In [1]: import numpy as np

In [2]: np.set_printoptions(precision=1, suppress=True, linewidth=200, floatmode="fixed")

In [3]: E = np.load("case6.npy")

In [4]: E
Out[4]: 
array([[-0.4, -0.1,  0.3],
       [ 5.8,  1.9, -2.0],
       [-0.6, -0.2,  0.2],
       [ 2.3,  0.7, -0.6],
       [-0.4, -0.1,  0.2],
       [ 1.0,  0.3, -0.6],
       [ 0.9,  0.3, -0.3],
       [-0.8, -0.3,  0.1],
       [-2.1, -0.7,  0.8],
       [-2.9, -1.1,  0.9],
       [ 2.3,  0.7, -0.7],
       [-1.4, -0.4,  0.5],
       [-3.2, -1.1,  0.9],
       [-1.0, -0.4,  0.4],
       [ 1.5,  0.3, -0.4],
       [ 4.5,  1.3, -1.4],
       [-3.1, -0.9,  1.0],
       [-0.3,  0.2,  0.1],
       [-0.1, -0.1, -0.1],
       [-1.4, -0.4,  0.2],
       [ 4.0,  1.3, -1.3],
       [ 2.4,  0.7, -0.8],
       [ 1.3,  0.4, -0.4],
       [ 2.6,  0.9, -0.9],
       [-0.9, -0.3,  0.3],
       [ 3.0,  0.8, -0.9],
       [ 2.6,  0.8, -0.9],
       [ 3.7,  1.3, -1.3]])

In [5]: # column 0 is much longer than the rest

In [6]: Ac = E - E.mean(axis=0)

In [7]: evecs = np.linalg.svd(Ac)[2][:1]

In [8]: A2 = Ac - Ac @ evecs.T @ evecs

In [9]: round(float(np.linalg.norm(A2) / np.linalg.norm(Ac)), 1)
Out[9]: 0.1

In [10]: (Ac @ evecs.T).std(axis=0)
Out[10]: array([2.6])

In [11]: np.linalg.norm(A2, axis=1).round(6).argmax()
Out[11]: np.int64(17)

In [12]: q, Rm = np.linalg.qr(E)

In [13]: round(abs(Rm[0, 0]), 1), np.round(np.linalg.norm(E[:, 0]), 1)
Out[13]: (np.float64(13.0), np.float64(13.0))

In [14]: np.allclose(Rm.T @ Rm, E.T @ E)
Out[14]: True

In [15]: q.shape, Rm.shape
Out[15]: ((28, 3), (3, 3))

In [16]: q.round(1) + 0
Out[16]: 
array([[ 0.0, -0.1,  0.3],
       [ 0.4, -0.1, -0.2],
       [ 0.0,  0.0,  0.0],
       [ 0.2,  0.1,  0.2],
       [ 0.0, -0.1,  0.1],
       [ 0.1,  0.0, -0.5],
       [ 0.1,  0.0,  0.0],
       [-0.1,  0.1, -0.3],
       [-0.2,  0.1,  0.2],
       [-0.2,  0.4, -0.1],
       [ 0.2,  0.1,  0.1],
       [-0.1, -0.1,  0.1],
       [-0.2,  0.2, -0.3],
       [-0.1,  0.2,  0.1],
       [ 0.1,  0.3,  0.1],
       [ 0.3,  0.3,  0.1],
       [-0.2, -0.2,  0.0],
       [ 0.0, -0.6,  0.1],
       [ 0.0,  0.1, -0.2],
       [-0.1, -0.1, -0.4],
       [ 0.3, -0.1,  0.0],
       [ 0.2,  0.1, -0.1],
       [ 0.1,  0.0,  0.0],
       [ 0.2, -0.1, -0.1],
       [-0.1,  0.0,  0.0],
       [ 0.2,  0.3,  0.1],
       [ 0.2,  0.0, -0.1],
       [ 0.3, -0.2, -0.1]])

In [17]: np.round(q.T @ q, 1) + 0
Out[17]: 
array([[1.0, 0.0, 0.0],
       [0.0, 1.0, 0.0],
       [0.0, 0.0, 1.0]])

In [18]: Ac = E - E.mean(axis=0)

In [19]: Uu, sigma, vt = np.linalg.svd(Ac, full_matrices=False)

In [20]: np.abs(Uu[:, 0]).argmax()
Out[20]: np.int64(1)

In [21]: np.round((sigma ** 2).sum() ** 2 / (sigma ** 4).sum(), 1)
Out[21]: np.float64(1.0)

In [22]: (np.sign(Uu[:, 0]) == np.sign(Uu[0, 0])).astype(int)
Out[22]: array([1, 0, 1, 0, 1, 0, 0, 1, 1, 1, 0, 1, 1, 1, 0, 0, 1, 1, 1, 1, 0, 0, 0, 0, 1, 0, 0, 0])

In [23]: np.round(Ac.mean(axis=0), 1) + 0
Out[23]: array([0.0, 0.0, 0.0])
